>>> import numpy as np
>>> np.set_printoptions(precision=2, suppress=True, linewidth=160, sign=" ")
>>> K = np.loadtxt("m.csv", delimiter=",")
>>> print(K)
[[  0.1  -1.    0.7   0.5  -0.9   0.4  -1.2  -0.1  -1.8   0. ]
 [  0.1   0.6   0.4  -0.1   2.9   0.1  -0.9   0.2   0.5  -0.2]
 [ -0.2  -0.6   1.    0.6   0.2  -0.7  -0.8  -1.1  -1.1   0.2]
 [  0.3   1.9   0.8  -1.2  -0.1   0.4   0.8   0.    0.6   0.2]
 [ -1.5   0.4  -0.2   0.4  -0.1  -0.2  -0.1   1.6   1.5  -1. ]
 [  0.8   0.4   1.3  -2.4   1.8  -0.3   0.4   1.1  -0.8   0.6]
 [-40.   22.   36.   -4.   32.  -26.    2.   28.    6.  -20. ]
 [  0.2   0.7  -0.8  -0.5   0.    1.2   0.3  -0.1  -0.6  -0.7]
 [  1.1   0.9   0.4  -0.5   0.9   1.6   1.6   1.1   0.5   0.9]
 [  1.    1.2  -0.1  -1.   -0.5  -0.4  -1.   -0.7   0.8  -0.8]
 [ -0.5  -0.6   1.5  -0.4  -1.7   1.5  -1.4   0.   -1.7  -1.1]
 [ -0.9  -0.7  -0.4   0.5   0.5   0.6   1.2   0.8   0.2   2.1]
 [  0.4  -0.2   0.9  -0.8  -0.1  -0.1  -0.1  -0.2  -0.6   1.5]
 [  3.9   0.8   0.3  -0.3   0.2   1.8  -0.4  -1.3   1.6   0.8]
 [ -1.3  -0.9   0.9   0.    0.6   0.    1.7   1.8  -0.4  -0.4]
 [  1.1   2.5   2.1   0.1   0.1   1.   -0.2   0.    1.3  -0.7]
 [ -0.2   0.6   1.8  -0.4  -0.4  -1.4  -0.4   0.7   1.8   0.1]
 [  0.1  -1.9   2.5   0.    0.7   0.2   2.    0.2   0.    0.3]
 [ -0.3  -1.    0.    1.1  -1.2  -0.7  -1.1   0.2   1.5  -0.4]
 [  1.1   1.1  -0.1   0.5   0.9   1.8  -0.3  -0.9   0.1   0.1]
 [ -1.4   0.   -0.2   0.8  -0.1  -0.6   1.3   0.9  -0.8   0.6]
 [  0.5  -1.8   1.5  -1.9   1.7   1.7  -0.2   2.6  -2.    0.2]
 [  0.5   1.3   0.6  -0.4  -1.5   1.2   0.5  -0.6   0.9   1.7]
 [  0.4   0.7  -0.5   0.    0.3   0.9  -0.8  -0.2  -1.2  -0.6]
 [  0.4   0.4   0.2   0.4   0.5  -1.4  -0.7  -0.2   0.8   1.9]
 [ -0.7  -0.3   0.5  -0.6   1.5   0.    0.5   0.7  -0.4  -1.3]
 [  0.8   1.5   0.8  -1.3   1.3  -0.3  -1.1  -0.1   1.6  -0.2]
 [ -1.1  -0.2  -0.3   0.3   0.    0.8  -0.1   0.6  -1.8  -0.6]
 [ -0.8  -0.3  -1.1   0.9   0.1   0.1  -0.5   1.8   0.8  -0.1]
 [ -0.1   0.2   0.8  -1.5   0.7  -0.7  -0.4  -1.    0.7  -0.3]
 [  0.5   0.7  -1.9  -0.4   0.9  -1.   -1.7   0.9   1.   -0.7]
 [ -0.2   1.1   1.7  -0.6   0.1  -0.7  -0.7  -0.2   0.2  -0.3]
 [ -1.8   0.4   1.6   1.3  -0.9   0.3  -0.5   1.6  -1.5   2.3]
 [  0.4  -0.4  -0.6   0.4  -0.4   0.4  -0.9   0.2   0.2   0.2]
 [ -1.   -0.5   0.6   2.1   0.   -0.1   1.6   0.4  -0.3   1.1]
 [ -0.1   1.8   0.   -0.3  -1.5  -1.2   1.1  -1.3   1.9  -0.7]]
>>> # row 6 dominates
>>> left, sv, Vt = np.linalg.svd(K, full_matrices=False)
>>> print(sv)
[ 79.73   9.18   7.75   6.55   5.86   4.96   4.8    4.13   3.88   1.96]
>>> left.shape, sv.shape, Vt.shape
((36, 10), (10,), (10, 10))
>>> np.round(left.T @ K @ Vt.T, 2) + 0
array([[ 79.73,   0.  ,   0.  ,   0.  ,   0.  ,   0.  ,   0.  ,   0.  ,   0.  ,   0.  ],
       [  0.  ,   9.18,   0.  ,   0.  ,   0.  ,   0.  ,   0.  ,   0.  ,   0.  ,   0.  ],
       [  0.  ,   0.  ,   7.75,   0.  ,   0.  ,   0.  ,   0.  ,   0.  ,   0.  ,   0.  ],
       [  0.  ,   0.  ,   0.  ,   6.55,   0.  ,   0.  ,   0.  ,   0.  ,   0.  ,   0.  ],
       [  0.  ,   0.  ,   0.  ,   0.  ,   5.86,   0.  ,   0.  ,   0.  ,   0.  ,   0.  ],
       [  0.  ,   0.  ,   0.  ,   0.  ,   0.  ,   4.96,   0.  ,   0.  ,   0.  ,   0.  ],
       [  0.  ,   0.  ,   0.  ,   0.  ,   0.  ,   0.  ,   4.8 ,   0.  ,   0.  ,   0.  ],
       [  0.  ,   0.  ,   0.  ,   0.  ,   0.  ,   0.  ,   0.  ,   4.13,   0.  ,   0.  ],
       [  0.  ,   0.  ,   0.  ,   0.  ,   0.  ,   0.  ,   0.  ,   0.  ,   3.88,   0.  ],
       [  0.  ,   0.  ,   0.  ,   0.  ,   0.  ,   0.  ,   0.  ,   0.  ,   0.  ,   1.96]])
>>> np.round(Vt @ Vt.T, 2) + 0
array([[ 1.,  0.,  0.,  0.,  0.,  0.,  0.,  0.,  0.,  0.],
       [ 0.,  1.,  0.,  0.,  0.,  0.,  0.,  0.,  0.,  0.],
       [ 0.,  0.,  1.,  0.,  0.,  0.,  0.,  0.,  0.,  0.],
       [ 0.,  0.,  0.,  1.,  0.,  0.,  0.,  0.,  0.,  0.],
       [ 0.,  0.,  0.,  0.,  1.,  0.,  0.,  0.,  0.,  0.],
       [ 0.,  0.,  0.,  0.,  0.,  1.,  0.,  0.,  0.,  0.],
       [ 0.,  0.,  0.,  0.,  0.,  0.,  1.,  0.,  0.,  0.],
       [ 0.,  0.,  0.,  0.,  0.,  0.,  0.,  1.,  0.,  0.],
       [ 0.,  0.,  0.,  0.,  0.,  0.,  0.,  0.,  1.,  0.],
       [ 0.,  0.,  0.,  0.,  0.,  0.,  0.,  0.,  0.,  1.]])
>>> cen = K - K.mean(axis=0)
>>> V = np.linalg.svd(cen)[2][:1]
>>> B = cen - cen @ V.T @ V
>>> np.round(np.diag(V.T @ V), 2) + 0
array([ 0.26,  0.07,  0.2 ,  0.  ,  0.16,  0.11,  0.  ,  0.12,  0.01,  0.06])
>>> print(B.std(axis=0))
[ 0.82  1.02  0.87  0.88  0.88  0.79  0.94  0.78  1.1   0.88]
>>> print(np.cov(cen @ V.T, rowvar=False))
174.96371736171105
>>> (cen @ V.T).std(axis=0)
array([ 13.04])
>>> print(np.round(np.linalg.norm(B) / np.linalg.norm(cen), 2))
0.21
>>> cen = K - K.mean(axis=1)
Traceback (most recent call last):
  File "<python-input-18>", line 1, in <module>
    cen = K - K.mean(axis=1)
          ~~^~~~~~~~~~~~~~~~
ValueError: operands could not be broadcast together with shapes (36,10) (36,) 
>>> cen = K - K.mean(axis=0)
>>> left, sv, Vt = np.linalg.svd(cen, full_matrices=False)
>>> np.round(cen.mean(axis=0), 2) + 0
array([ 0.,  0.,  0.,  0.,  0.,  0.,  0.,  0.,  0.,  0.])
>>> sv
array([ 78.25,   9.13,   7.38,   6.41,   5.82,   4.95,   4.53,   3.96,   3.87,   1.95])
>>> np.linalg.matrix_rank(cen)
np.int64(10)
>>> np.abs(Vt[0]).argmax()
np.int64(0)
>>> cen = (K - K.mean(axis=0)) / K.std(axis=0)
>>> np.argwhere(np.abs(cen) > 2)
array([[  6,   0],
       [  6,   1],
       [  6,   2],
       [  6,   3],
       [  6,   4],
       [  6,   5],
       [  6,   7],
       [  6,   8],
       [  6,   9],
       [ 34,   3]])
>>> b = np.linalg.lstsq(np.delete(cen, 4, axis=1), cen[:, 4])[0]
>>> round(float(1 - np.var(cen[:, 4] - np.delete(cen, 4, axis=1) @ b)), 2)
0.97
>>> print(b)
[ 0.5   0.18  0.2  -0.03 -0.34  0.03  0.64 -0.06 -0.15]
>>> np.abs(b).argmax()
np.int64(6)
>>> x0 = np.array([-1, 1, -2, -1, 1, 1, 1, -1, 2, 2])
>>> target = K @ x0
>>> np.linalg.lstsq(K, target)[0]
array([-1.,  1., -2., -1.,  1.,  1.,  1., -1.,  2.,  2.])
>>> rng = np.random.default_rng(81)
>>> target = target + 0.05 * rng.normal(size=36)
>>> target
array([ -8.17,   2.34,  -5.04,   3.93,   0.96,  -0.2 , -53.93,   1.66,   5.29,   0.23,  -9.87,   6.67,   0.12,   4.21,  -2.48,  -0.77,  -1.49,  -3.67,  -2.86,
         3.47,   0.31,  -6.46,   5.97,  -1.7 ,   3.23,  -2.13,   3.3 ,  -3.52,   1.08,   1.56,   2.3 ,  -2.73,  -3.43,  -0.31,  -0.08,   4.23])
>>> b, *_ = np.linalg.lstsq(K, target)
>>> b.round()
array([-1.,  1., -2., -1.,  1.,  1.,  1., -1.,  2.,  2.])
>>> [round(float(np.linalg.norm(np.linalg.solve(K.T @ K + lam * np.eye(10), K.T @ target))), 2) for lam in (0, 1, 10, 100)]
[4.38, 3.99, 2.85, 1.19]
>>> b
array([-1.02,  1.  , -2.  , -1.  ,  1.01,  1.02,  0.99, -1.01,  2.01,  2.01])
>>> np.round(K.T @ (target - K @ b), 2) + 0
array([ 0.,  0.,  0.,  0.,  0.,  0.,  0.,  0.,  0.,  0.])
>>> np.round(np.linalg.norm(target - K @ b), 2)
np.float64(0.24)
>>> B = np.array([[0, 2, -2, 1, 0, 0],
...     [-2, 2, -1, 0, -1, -2],
...     [-2, 1, -1, -1, 0, -1],
...     [1, 0, -2, 1, 1, -2],
...     [-2, -1, -2, -1, -2, 1],
...     [1, -1, 0, -2, 1, 1]])
>>> F = np.triu(B)
>>> F
array([[ 0,  2, -2,  1,  0,  0],
       [ 0,  2, -1,  0, -1, -2],
       [ 0,  0, -1, -1,  0, -1],
       [ 0,  0,  0,  1,  1, -2],
       [ 0,  0,  0,  0, -2,  1],
       [ 0,  0,  0,  0,  0,  1]])
>>> left, sv, Vt = np.linalg.svd(F)
>>> np.argmax(sv[:-1] / (sv[1:] + 1e-6)) + 1
np.int64(5)
>>> sv
array([ 4.19,  3.07,  2.08,  1.48,  0.71,  0.  ])
>>> B = left[:, :5] @ np.diag(sv[:5]) @ Vt[:5]
>>> B.round(2) + 0
array([[ 0.,  2., -2.,  1.,  0.,  0.],
       [ 0.,  2., -1.,  0., -1., -2.],
       [ 0.,  0., -1., -1.,  0., -1.],
       [ 0.,  0.,  0.,  1.,  1., -2.],
       [ 0.,  0.,  0.,  0., -2.,  1.],
       [ 0.,  0.,  0.,  0.,  0.,  1.]])
